>>> import numpy as np
>>> import numpy.linalg as la
>>> np.set_printoptions(suppress=True, linewidth=160)
>>> def rnd(a):
...     return np.round(a, 2) + 0
... 
>>> A = np.loadtxt("dump.csv", delimiter=",")
>>> print(rnd(A))
[[ 0.    0.11 -0.77  0.62 -0.08]
 [ 0.08 -0.79 -0.12 -0.09 -0.59]
 [ 0.21 -0.1  -0.59 -0.66  0.39]
 [-0.92  0.12 -0.18 -0.27 -0.21]
 [-0.33 -0.58  0.09  0.3   0.67]]
>>> # orthonormal columns
>>> theta = np.radians(36)
>>> Rm = np.eye(5)
>>> Rm[0, 0] = Rm[3, 3] = np.cos(theta)
>>> Rm[0, 3], Rm[3, 0] = -np.sin(theta), np.sin(theta)
>>> print(rnd(Rm))
[[ 0.81  0.    0.   -0.59  0.  ]
 [ 0.    1.    0.    0.    0.  ]
 [ 0.    0.    1.    0.    0.  ]
 [ 0.59  0.    0.    0.81  0.  ]
 [ 0.    0.    0.    0.    1.  ]]
>>> out = A @ Rm.T
>>> print(rnd(np.abs(out - A).max(axis=0)))
[0.37 0.   0.   0.49 0.  ]
>>> print(np.allclose(A @ A.T, out @ out.T))
True
>>> rng = np.random.default_rng(822063)
>>> labels = rng.permutation(5)
>>> print(labels)
[1 2 4 3 0]
>>> out = Rm[labels][:, labels]
>>> print(np.allclose(out, Rm))
False
>>> print(rnd(np.diag(out)))
[1.   1.   1.   0.81 0.81]
>>> out = A / np.sqrt((A ** 2).mean(axis=1, keepdims=True))
>>> print(rnd(la.norm(out, axis=1)))
[2.24 2.24 2.24 2.24 2.24]
>>> W0 = np.load("a.npy")
>>> print(W0)
[[-7 -2  0  0]
 [-4  6  0  0]
 [ 0  0 -7 -2]
 [ 0  0 -4  6]]
>>> # 2 groups of indices that never mix
>>> C2 = W0.T @ W0
>>> print(rnd(la.svd(W0, compute_uv=False) ** 2))
[68.51 68.51 36.49 36.49]
>>> print((W0 @ W0.T).shape)
(4, 4)
